In [1]: import numpy as np

In [2]: np.set_printoptions(precision=2, suppress=True, linewidth=160)

In [3]: A = np.load("w.npy")

In [4]: A.round(2) + 0
Out[4]: 
array([[-10.41,  -8.08,  -8.69, -14.21,   9.92,  -7.5 ,   6.39,   9.86,  -5.51,   1.55,  -7.82,   4.06],
       [ -7.03,  -4.84,  -4.96,  -8.54,   5.21,  -5.66,   3.71,   6.06,  -3.58,  -0.59,  -4.82,   1.52],
       [ -5.02,  -3.27,  -3.17,  -5.62,   2.96,  -4.32,   2.37,   4.04,  -2.46,  -1.27,  -3.25,   0.62],
       [ -4.11,  -2.64,  -2.47,  -4.43,   2.11,  -3.65,   1.83,   3.2 ,  -1.97,  -1.4 ,  -2.6 ,   0.36],
       [ -1.33,  -0.96,  -0.74,  -1.3 ,   0.3 ,  -1.3 ,   0.48,   0.93,  -0.55,  -0.93,  -0.81,   0.11],
       [ -1.25,  -0.92,  -0.7 ,  -1.22,   0.27,  -1.22,   0.45,   0.87,  -0.52,  -0.89,  -0.77,   0.11],
       [  0.55,   0.8 ,   0.51,   0.63,   0.09,   0.53,  -0.2 ,  -0.38,   0.12,   0.69,   0.43,  -0.45],
       [  0.65,   1.13,   0.71,   0.82,   0.14,   0.62,  -0.25,  -0.47,   0.11,   0.9 ,   0.57,  -0.73],
       [  0.75,   1.86,   1.16,   1.19,   0.24,   0.64,  -0.36,  -0.61,   0.02,   1.21,   0.83,  -1.47],
       [  0.75,   1.96,   1.23,   1.23,   0.25,   0.63,  -0.37,  -0.62,   0.01,   1.24,   0.86,  -1.58],
       [  0.75,   2.15,   1.34,   1.32,   0.26,   0.6 ,  -0.39,  -0.64,  -0.03,   1.29,   0.92,  -1.79],
       [  0.74,   2.25,   1.41,   1.36,   0.27,   0.58,  -0.41,  -0.66,  -0.05,   1.31,   0.95,  -1.91],
       [  0.55,   3.72,   2.39,   2.  ,   0.28,   0.11,  -0.62,  -0.8 ,  -0.39,   1.4 ,   1.38,  -3.79],
       [  0.24,   5.09,   3.35,   2.59,   0.15,  -0.52,  -0.84,  -0.92,  -0.75,   1.22,   1.75,  -5.7 ],
       [  0.14,   5.48,   3.62,   2.77,   0.09,  -0.72,  -0.91,  -0.95,  -0.86,   1.13,   1.86,  -6.25],
       [  0.  ,   6.  ,   4.  ,   3.  ,   0.  ,  -1.  ,  -1.  ,  -1.  ,  -1.  ,   1.  ,   2.  ,  -7.  ],
       [ -2.24,  13.46,   9.72,   6.73,  -2.23,  -5.6 ,  -2.61,  -1.87,  -2.99,  -2.23,   4.11, -18.31],
       [ -2.66,  14.85,  10.83,   7.48,  -2.78,  -6.51,  -2.96,  -2.07,  -3.34,  -2.99,   4.53, -20.47],
       [ -3.58,  17.85,  13.25,   9.17,  -4.06,  -8.51,  -3.73,  -2.54,  -4.09,  -4.75,   5.43, -25.16],
       [ -4.91,  22.3 ,  16.91,  11.76,  -6.14, -11.5 ,  -4.94,  -3.31,  -5.15,  -7.54,   6.82, -32.16]])

In [5]: rk = np.linalg.matrix_rank(A)

In [6]: rk
Out[6]: np.int64(3)

In [7]: ns = np.linalg.svd(A)[2][rk:].T

In [8]: [int(np.linalg.matrix_rank(A[:i])) for i in range(1, len(A) + 1)]
Out[8]: [1, 2, 3, 3, 3, 3, 3, 3, 3, 3, 3, 3, 3, 3, 3, 3, 3, 3, 3, 3]

In [9]: np.abs(np.diag(np.linalg.qr(A)[1])) > 1e-9
Out[9]: array([ True,  True,  True, False, False, False, False, False, False, False, False, False])

In [10]: np.linalg.lstsq(A[:-1].T, A[-1])[2]
Out[10]: np.int32(3)

In [11]: np.round(np.trace(np.linalg.pinv(A) @ A), 2)
Out[11]: np.float64(3.0)

In [12]: np.allclose(A[:-1].T @ np.linalg.lstsq(A[:-1].T, A[-1])[0], A[-1])
Out[12]: True

In [13]: Uu, s, Vt = np.linalg.svd(A)

In [14]: s.round(2) + 0
Out[14]: array([77.69, 33.34,  8.44,  0.  ,  0.  ,  0.  ,  0.  ,  0.  ,  0.  ,  0.  ,  0.  ,  0.  ])

In [15]: Y = Uu[:, :3] @ np.diag(s[:3]) @ Vt[:3]

In [16]: np.round(np.abs(A - Y).max(), 2)
Out[16]: np.float64(0.0)

In [17]: round(float(np.linalg.norm(A, 2) / np.linalg.norm(A)), 2)
Out[17]: 0.91

In [18]: np.linalg.cond(A) > 100
Out[18]: np.True_

In [19]: np.linalg.matrix_rank(A, rtol=0.1)
Out[19]: np.int64(3)

In [20]: feats = np.load("layer15.npy")

In [21]: feats
Out[21]: 
array([[ 0.8 ,  0.6 ,  0.3 ,  1.51],
       [ 1.3 , -1.5 , -0.7 , -3.49],
       [ 0.7 , -1.  , -0.8 , -4.  ],
       [-0.5 , -1.4 ,  0.3 ,  1.5 ],
       [-0.3 , -0.5 ,  2.9 , 14.48],
       [ 1.  , -0.9 , -0.5 , -2.52],
       [-1.1 ,  0.2 ,  0.3 ,  1.47],
       [ 0.  ,  0.7 ,  0.7 ,  3.5 ],
       [-0.5 ,  0.5 , -0.4 , -2.03],
       [ 2.  ,  1.1 , -1.1 , -5.48],
       [ 0.2 ,  0.1 , -0.7 , -3.52],
       [ 1.1 , -0.5 , -0.5 , -2.51],
       [ 1.1 , -1.2 , -0.3 , -1.49],
       [ 0.3 ,  0.2 , -0.3 , -1.51],
       [ 0.1 ,  2.8 ,  0.7 ,  3.47],
       [-1.  , -1.3 ,  0.3 ,  1.53],
       [ 1.2 , -2.2 , -0.3 , -1.46],
       [-1.6 ,  0.2 ,  0.7 ,  3.48],
       [-0.5 ,  0.4 , -1.2 , -6.  ],
       [-0.9 , -0.3 ,  1.1 ,  5.48],
       [-0.5 , -0.1 ,  0.  , -0.01],
       [ 0.4 , -1.5 ,  1.  ,  4.99],
       [ 0.6 ,  0.3 ,  0.  ,  0.  ],
       [ 0.7 , -0.2 ,  0.2 ,  1.02],
       [-1.3 , -0.2 ,  0.5 ,  2.53],
       [ 0.3 ,  1.3 ,  1.7 ,  8.51],
       [-1.3 ,  2.  ,  0.1 ,  0.47],
       [-0.4 , -0.5 , -1.1 , -5.51],
       [-0.8 ,  0.  ,  0.7 ,  3.47],
       [-0.4 , -0.6 , -0.5 , -2.47],
       [-0.8 , -0.8 , -0.5 , -2.52],
       [-2.1 , -0.3 , -0.3 , -1.5 ],
       [ 0.3 ,  1.1 ,  0.8 ,  3.98],
       [-0.1 , -0.3 , -0.5 , -2.49],
       [-0.5 , -1.5 , -0.7 , -3.49],
       [ 0.7 ,  1.3 ,  0.5 ,  2.48],
       [-1.6 , -0.3 , -0.9 , -4.5 ],
       [ 0.9 , -0.6 ,  1.3 ,  6.48],
       [ 0.2 , -2.  , -0.1 , -0.52],
       [-1.3 ,  2.3 ,  1.9 ,  9.48],
       [ 0.4 , -0.5 , -0.5 , -2.47],
       [ 0.3 ,  0.1 ,  0.7 ,  3.52],
       [-0.4 , -0.9 ,  0.  , -0.01],
       [-1.  , -1.4 , -0.9 , -4.49]])

In [22]: cen = feats - feats.mean(axis=0)

In [23]: V = np.linalg.svd(cen)[2][:3]

In [24]: Y = cen - cen @ V.T @ V

In [25]: np.round(Y.std(axis=0), 2) + 0
Out[25]: array([0., 0., 0., 0.])

In [26]: np.diag(V.T @ V)
Out[26]: array([1.  , 1.  , 0.04, 0.96])

In [27]: np.round(np.cov(cen @ V.T, rowvar=False), 2) + 0
Out[27]: 
array([[19.5 ,  0.  ,  0.  ],
       [ 0.  ,  1.08,  0.  ],
       [ 0.  ,  0.  ,  0.8 ]])

In [28]: (cen @ V.T).std(axis=0)
Out[28]: array([4.36, 1.03, 0.88])

In [29]: np.round(np.linalg.norm(Y) / np.linalg.norm(cen), 2)
Out[29]: np.float64(0.0)

In [30]: K = np.load("sample12.npy")

In [31]: K
Out[31]: 
array([[26, 19, 10, 10,  2,  0, 25, 13],
       [19, 25, 23,  6,  8,  0, 15, 18],
       [10, 23, 26,  2, 10,  0,  5, 17],
       [10,  6,  2,  4,  0,  0, 10,  4],
       [ 2,  8, 10,  0,  4,  0,  0,  6],
       [ 0,  0,  0,  0,  0,  0,  0,  0],
       [25, 15,  5, 10,  0,  0, 25, 10],
       [13, 18, 17,  4,  6,  0, 10, 13]])

In [32]: rng = np.random.default_rng(5852)

In [33]: Y = A + rng.integers(-2, 3, (20, 3)) @ rng.integers(-2, 3, (3, 12))

In [34]: Y.round(2) + 0
Out[34]: 
array([[-14.41,  -8.08,  -3.69, -14.21,  14.92, -16.5 ,   4.39,   3.86,  -3.51,   3.55, -11.82,   8.06],
       [ -4.03,  -5.84,  -7.96,  -9.54,   2.21,   1.34,   6.71,  11.06,  -3.58,  -2.59,  -1.82,  -0.48],
       [ -5.02,  -7.27,  -1.17,  -1.62,   0.96,  -2.32,   6.37,   8.04,  -2.46,   2.73,   0.75,  -3.38],
       [ -3.11,   3.36,  -7.47,  -4.43,   0.11,  -3.65,  -5.17,   0.2 ,  -6.97,  -3.4 ,  -4.6 ,  -0.64],
       [ -2.33,  -6.96,   4.26,  -1.3 ,   2.3 ,  -1.3 ,   7.48,   3.93,   4.45,   1.07,   1.19,   1.11],
       [ -5.25,  -6.92,   7.3 ,   4.78,   2.27,  -7.22,   4.45,   0.87,   1.48,   7.11,   1.23,  -1.89],
       [  1.55,  -0.2 ,   0.51,  -4.37,   2.09,   2.53,   2.8 ,   0.62,   4.12,  -3.31,  -0.57,   3.55],
       [ -1.35,  -2.87,   4.71,   8.82,  -1.86,  -1.38,   1.75,   1.53,  -1.89,   8.9 ,   4.57,  -6.73],
       [ -1.25,   1.86,   3.16,   5.19,   0.24,  -3.36,  -2.36,  -2.61,  -1.98,   5.21,   0.83,  -3.47],
       [  0.75,   3.96,  -0.77,   7.23,  -3.75,   0.63,  -4.37,  -0.62,  -5.99,   5.24,   2.86,  -7.58],
       [  3.75,   2.15,  -2.66,   3.32,  -4.74,   7.6 ,   0.61,   4.36,  -3.03,   1.29,   4.92,  -6.79],
       [  3.74,   3.25,  -2.59,  -1.64,  -1.73,   6.58,   0.59,   2.34,  -0.05,  -2.69,   1.95,  -1.91],
       [ -0.45,   2.72,   4.39,   1.  ,   2.28,  -1.89,   0.38,  -1.8 ,   1.61,   1.4 ,   0.38,  -1.79],
       [ -1.76,   6.09,   5.35,   1.59,   3.15,  -5.52,  -2.84,  -4.92,   0.25,   1.22,  -1.25,  -2.7 ],
       [ -0.86,   3.48,   6.62,  -1.23,   4.09,  -2.72,   2.09,  -1.95,   4.14,  -0.87,  -0.14,  -1.25],
       [  2.  ,   8.  ,   1.  ,  -3.  ,   1.  ,   2.  ,  -1.  ,  -1.  ,   1.  ,  -5.  ,   0.  ,  -3.  ],
       [ -2.24,  14.46,   8.72,   9.73,  -4.23,  -5.6 ,  -4.61,  -1.87,  -5.99,  -0.23,   5.11, -21.31],
       [ -0.66,  13.85,   8.83,   8.48,  -5.78,  -1.51,  -0.96,   1.93,  -4.34,  -2.99,   7.53, -23.47],
       [ -6.58,  20.85,  15.25,   8.17,  -0.06, -16.51,  -8.73,  -9.54,  -4.09,  -4.75,   0.43, -21.16],
       [ -4.91,  17.3 ,  19.91,  12.76,  -6.14,  -9.5 ,   1.06,   0.69,  -2.15,  -5.54,   9.82, -33.16]])

In [35]: np.linalg.matrix_rank(Y - A, tol=1e-8)
Out[35]: np.int64(3)

In [36]: np.round(np.linalg.svd(Y - A, compute_uv=False), 2) + 0
Out[36]: array([33.49, 30.71, 25.95,  0.  ,  0.  ,  0.  ,  0.  ,  0.  ,  0.  ,  0.  ,  0.  ,  0.  ])

In [37]: np.round(K @ np.linalg.pinv(K) @ K, 2) + 0
Out[37]: 
array([[26., 19., 10., 10.,  2.,  0., 25., 13.],
       [19., 25., 23.,  6.,  8.,  0., 15., 18.],
       [10., 23., 26.,  2., 10.,  0.,  5., 17.],
       [10.,  6.,  2.,  4.,  0.,  0., 10.,  4.],
       [ 2.,  8., 10.,  0.,  4.,  0.,  0.,  6.],
       [ 0.,  0.,  0.,  0.,  0.,  0.,  0.,  0.],
       [25., 15.,  5., 10.,  0.,  0., 25., 10.],
       [13., 18., 17.,  4.,  6.,  0., 10., 13.]])

In [38]: m1 = np.loadtxt("block2.csv", delimiter=",")

In [39]: m1
Out[39]: 
array([[  8.,   1.,   4.,   1.,  -6.,  -7.,  -7.],
       [  9.,  -8.,   4.,  -5.,   0., -13.,   1.],
       [  7.,   1.,   1., -12.,  -2., -22.,  -2.],
       [ 15.,   6.,  -4.,  -9.,   2., -22.,  -3.],
       [ 13.,  11.,   5., -18.,  10., -13.,  -5.],
       [ 21.,  15.,  10., -17.,  14., -16.,   4.],
       [ 17.,  14.,  11., -15.,   8., -16.,   7.],
       [ 14.,  13.,  14.,  -8.,  16., -13.,  15.],
       [ 19.,   6.,  15.,  -8.,  21., -21.,   7.],
       [ 16.,   3.,  12.,  -9.,  23., -14.,   8.],
       [ 15.,  -3.,  12., -10.,  27., -14.,   4.],
       [ 13.,   1.,   3.,  -1.,  19., -17.,   7.],
       [ 21.,   9.,  12.,   4.,  27., -14.,   1.],
       [ 22.,   8.,   3.,  -1.,  29.,  -5.,  -3.],
       [ 19.,   6.,  -5.,   5.,  29.,  -9.,  -3.],
       [ 20.,  14.,  -8.,   7.,  38., -11.,  -2.],
       [ 25.,  22., -10.,  13.,  30., -10.,  -9.],
       [ 23.,  19., -14.,  12.,  35., -16.,  -1.],
       [ 22.,  25., -11.,  12.,  33., -10.,   7.],
       [ 27.,  29.,  -9.,  17.,  28., -19.,  13.],
       [ 24.,  35., -18.,  18.,  29., -19.,  14.],
       [ 33.,  39., -27.,  26.,  37., -28.,  11.],
       [ 30.,  31., -26.,  27.,  39., -35.,   9.],
       [ 38.,  32., -27.,  30.,  48., -31.,   9.],
       [ 41.,  41., -26.,  21.,  54., -24.,  18.],
       [ 41.,  50., -21.,  20.,  49., -29.,  21.],
       [ 45.,  45., -12.,  28.,  51., -37.,  18.],
       [ 54.,  37., -16.,  23.,  47., -28.,  10.],
       [ 62.,  35., -16.,  24.,  38., -36.,  10.],
       [ 60.,  43.,  -8.,  26.,  42., -36.,  13.],
       [ 55.,  41., -10.,  24.,  46., -31.,  12.],
       [ 51.,  50., -17.,  23.,  43., -28.,  15.],
       [ 51.,  50., -22.,  24.,  36., -27.,  11.],
       [ 44.,  51., -22.,  22.,  38., -22.,   6.],
       [ 44.,  56., -25.,  23.,  32., -26.,   4.],
       [ 41.,  51., -27.,  30.,  25., -18.,  -4.],
       [ 45.,  50., -18.,  37.,  22., -10.,   2.],
       [ 39.,  42., -21.,  45.,  25., -15.,   9.],
       [ 42.,  37., -21.,  47.,  17., -18.,  15.],
       [ 43.,  45., -26.,  44.,  25., -13.,   8.],
       [ 51.,  44., -25.,  39.,  27., -22.,  14.],
       [ 48.,  50., -22.,  39.,  22., -17.,  17.],
       [ 50.,  43., -24.,  43.,  17., -10.,  12.],
       [ 46.,  44., -25.,  42.,  12.,  -2.,  14.],
       [ 55.,  40., -32.,  45.,  19.,   1.,  13.],
       [ 62.,  41., -29.,  39.,  19.,   8.,   8.],
       [ 61.,  49., -29.,  33.,  18.,   7.,   4.],
       [ 67.,  40., -33.,  26.,  25.,   5.,  13.],
       [ 61.,  31., -36.,  22.,  34.,   7.,   9.]])

In [40]: cen = m1 - m1.mean(axis=0)

In [41]: Uu, s, Vt = np.linalg.svd(cen, full_matrices=False)

In [42]: round((s ** 2).sum() ** 2 / (s ** 4).sum(), 2)
Out[42]: np.float64(1.9)

In [43]: np.linalg.matrix_rank(cen)
Out[43]: np.int64(7)

In [44]: np.abs(Vt[0]).argmax()
Out[44]: np.int64(3)

In [45]: np.searchsorted(np.cumsum(s ** 2) / (s ** 2).sum(), 0.9) + 1
Out[45]: np.int64(4)

In [46]: np.abs(Vt[-1])
Out[46]: array([0.04, 0.2 , 0.58, 0.32, 0.15, 0.08, 0.7 ])

In [47]: cen = m1 - m1.mean(axis=0)

In [48]: V = np.linalg.svd(cen)[2][:1]

In [49]: Y = cen - cen @ V.T @ V

In [50]: round(np.linalg.norm(Y) / np.linalg.norm(cen), 2)
Out[50]: np.float64(0.54)

In [51]: vec = np.array([9, 8, 6, 6, 2, 8, 4])

In [52]: target = m1 @ vec

In [53]: beta, lr = np.zeros(7), 1 / np.linalg.norm(m1, 2) ** 2

In [54]: for i in range(30):
    ...:     beta -= lr * m1.T @ (m1 @ beta - target)
    ...:     if i % 5 == 0: print(i, round(np.linalg.norm(m1 @ beta - target), 2))
    ...: 
0 929.44
5 756.85
10 647.94
15 576.12
20 525.33
25 486.49

In [55]: beta
Out[55]: array([ 7.61,  5.4 , -1.71,  4.76,  1.07,  2.64,  1.71])

In [56]: round(np.linalg.cond(m1), 2)
Out[56]: np.float64(13.58)
